% ipython --no-banner

In [1]: import numpy as np

In [2]: np.set_printoptions(precision=2, suppress=True, linewidth=100, sign=" ")

In [3]: def tidy(a):
   ...:     return np.round(a, 2) + 0
   ...: 

In [4]: arr = np.loadtxt("sample13.csv", delimiter=",")

In [5]: tidy(arr)
Out[5]: 
array([[ 3.32,  5.35,  3.35],
       [ 1.22,  9.56,  7.56],
       [ 3.57,  4.86,  2.86],
       [ 0.42, 11.17,  9.17],
       [ 6.47, -0.93, -2.93],
       [ 2.45,  7.1 ,  5.1 ],
       [-3.72, 19.44, 17.44],
       [-3.25, 18.49, 16.49],
       [ 2.75,  6.51,  4.51],
       [-2.28, 16.56, 14.56]])

In [6]: Xs = arr - arr.mean(axis=0)

In [7]: vecs = np.linalg.svd(Xs)[2][:2]

In [8]: M2 = Xs - Xs @ vecs.T @ vecs

In [9]: tidy(M2.std(axis=0))
Out[9]: array([ 0.,  0.,  0.])

In [10]: tidy((Xs @ vecs.T).std(axis=0))
Out[10]: array([ 9.41,  0.  ])

In [11]: tidy(np.cov(Xs @ vecs.T, rowvar=False))
Out[11]: 
array([[ 98.37,   0.  ],
       [  0.  ,   0.  ]])

In [12]: M2 = arr / np.linalg.norm(arr, axis=1, keepdims=True)

In [13]: C2 = M2 @ M2.T

In [14]: (C2 - 2 * np.eye(10)).round(6).argmax(axis=1)
Out[14]: array([ 2,  3,  0,  1,  2,  8,  7,  6,  5,  7])

In [15]: np.argwhere(np.triu(np.abs(C2) > 0.95, 1))
Out[15]: 
array([[ 0,  2],
       [ 0,  5],
       [ 0,  8],
       [ 1,  3],
       [ 1,  5],
       [ 1,  6],
       [ 1,  7],
       [ 1,  8],
       [ 1,  9],
       [ 2,  5],
       [ 2,  8],
       [ 3,  5],
       [ 3,  6],
       [ 3,  7],
       [ 3,  8],
       [ 3,  9],
       [ 5,  8],
       [ 6,  7],
       [ 6,  9],
       [ 7,  9]])

In [16]: tidy(C2[2])
Out[16]: array([ 1.  ,  0.89,  1.  ,  0.85,  0.21,  0.95,  0.74,  0.75,  0.97,  0.77])

In [17]: tidy(np.degrees(np.arccos(np.clip(C2[2, 8], -1, 1))))
Out[17]: np.float64(13.7)

In [18]: z = arr[:, 1] > np.median(arr[:, 1])

In [19]: r0 = arr[z].mean(axis=0) - arr[~z].mean(axis=0)

In [20]: ((arr - arr.mean(axis=0)) @ r0 > 0).astype(int)
Out[20]: array([ 0,  0,  0,  1,  0,  0,  1,  1,  0,  1])

In [21]: tidy(r0)
Out[21]: array([-5.23, 10.46, 10.46])

In [22]: feats = np.loadtxt("arr.csv", delimiter=",")

In [23]: feats
Out[23]: 
array([[ -3.,   3.,   3.,   5.,   3.,  -4.,   4.,  -5.,  -3.],
       [ -1.,   3.,  -4.,   3.,  -1.,  -2.,  -2.,   0.,   3.],
       [  5.,  -4.,  -2.,   3.,  -3.,   5.,   4.,  -2.,  -2.],
       [ -4.,  -4.,   3.,   4.,   1.,   4.,   0.,  -5.,  -5.],
       [ -2.,  -5.,  -3.,   0.,  -5.,   1.,  -3.,   1.,  -5.],
       [ -3.,   3.,   0.,  -4.,   5.,  -3.,   3.,  -2.,  -5.],
       [  3.,   3.,  -2.,  -5.,   3.,  -5.,   5.,  -3.,  -4.],
       [ -3.,  -5.,   0.,  -2.,  -5.,  -4.,   2.,  -2.,   2.],
       [  0.,  -1.,   3.,  -3.,   2.,   5.,   3.,   0.,  -4.],
       [ -2.,   0.,  -4.,  -4.,   5.,  -3.,   0.,   2.,  -1.],
       [ -3.,   5.,   3.,   0.,  -2.,  -1.,   5.,  -5.,   1.],
       [  2.,  -3.,  -2.,  -2.,  -5.,  -2.,  -3.,  -2.,   0.],
       [  4.,   3.,  -4.,  -3.,   4.,   3.,   4.,   2.,  -3.],
       [  0.,  -6.,  15.,  -4.,   6.,   2.,  10.,  -5., -12.]])

In [24]: M2 = np.c_[feats[:, :8] @ np.array([[3, 2, 0, 3, 0, 3, 0, 1],
    ...:     [1, 2, 3, 2, 2, 2, 0, 1],
    ...:     [3, 3, 2, 0, 1, 1, 3, 3],
    ...:     [2, 2, 0, 2, 1, 3, 1, 0],
    ...:     [0, 1, 2, 3, 0, 0, 2, 0],
    ...:     [2, 3, 3, 2, 0, 2, 0, 0],
    ...:     [0, 1, 2, 2, 1, 1, 0, 2],
    ...:     [1, 3, 2, 1, 1, 2, 3, 0]]), np.array([3, -3, 0, -1, -1, 2, -2, -3, -1, -3, -2, 1, -3, -3])]

In [25]: M2
Out[25]: 
array([[  0.,  -1.,   7.,  11.,  13.,   1.,   5.,  17.,   3.],
       [-10., -11., -11.,  -2.,   3.,   2., -11., -14.,  -3.],
       [ 19.,  12.,  -3.,  20.,  -5.,  24., -15.,   3.,   0.],
       [  4.,  -1.,  -2.,  -6.,  -6.,  -7.,   0.,   1.,  -1.],
       [-17., -25., -32., -34., -15., -18., -16., -22.,  -1.],
       [-22., -15.,  12.,   2.,   3., -22.,   0.,   6.,   2.],
       [-17., -20.,   0.,  11.,   1., -13., -14.,  10.,  -2.],
       [-28., -41., -37., -44., -12., -35., -18.,  -4.,  -3.],
       [ 12.,  21.,  28.,  14.,   1.,   5.,  10.,  14.,  -1.],
       [-30., -22.,  -3.,  -3.,  -6., -24.,   0., -14.,  -3.],
       [ -2.,  -2.,  14.,  -2.,  13.,  -3., -10.,  21.,  -2.],
       [-13., -32., -39., -31., -15., -19., -24., -13.,   1.],
       [  5.,  19.,  30.,  40.,   5.,  19.,  -1.,   3.,  -3.],
       [ 30.,  32.,  40.,  17.,   4.,  -5.,  38.,  59.,  -3.]])

In [26]: np.linalg.matrix_rank(np.c_[feats, M2])
Out[26]: np.int64(10)

In [27]: tidy(np.linalg.norm(M2 - feats @ np.linalg.lstsq(feats, M2)[0], axis=0))
Out[27]: array([ 0.  ,  0.  ,  0.  ,  0.  ,  0.  ,  0.  ,  0.  ,  0.  ,  6.27])

In [28]: np.linalg.matrix_rank(M2)
Out[28]: np.int64(9)

In [29]: tidy(np.linalg.lstsq(feats, M2[:, 0])[0])
Out[29]: array([ 3.,  1.,  3.,  2.,  0.,  2.,  0.,  1.,  0.])

In [30]: x = np.array([-3, 1, 2, 3, -2, -3, -2, 1, -2])

In [31]: target = feats @ x

In [32]: tidy(np.linalg.solve(feats.T @ feats, feats.T @ target))
Out[32]: array([-3.,  1.,  2.,  3., -2., -3., -2.,  1., -2.])

In [33]: rng = np.random.default_rng(79696)

In [34]: target = target + 0.1 * rng.normal(size=14)

In [35]: tidy(target)
Out[35]: 
array([ 31.88,  12.91, -29.02,  16.89,  19.07,   0.94, -20.91,  10.  , -21.15, -11.06,  10.17,
         1.08, -43.06,  -7.07])

In [36]: coef, *_ = np.linalg.lstsq(feats, target)

In [37]: tidy(feats.T @ (target - feats @ coef))
Out[37]: array([ 0.,  0.,  0.,  0.,  0.,  0.,  0.,  0.,  0.])

In [38]: tidy(coef)
Out[38]: array([-2.99,  1.02,  2.01,  2.99, -2.02, -3.01, -2.01,  1.  , -2.  ])

In [39]: tidy(np.linalg.norm(target - feats @ coef))
Out[39]: np.float64(0.2)

In [40]: O, vecs = np.linalg.qr(feats[:, :6])[0], np.linalg.qr(feats[:, 6:])[0]

In [41]: sigma = np.linalg.svd(O.T @ vecs, compute_uv=False)

In [42]: tidy(sigma)
Out[42]: array([ 0.9 ,  0.69,  0.64])

In [43]: tidy(np.linalg.norm(O @ O.T - vecs @ vecs.T, 2))
Out[43]: np.float64(1.0)
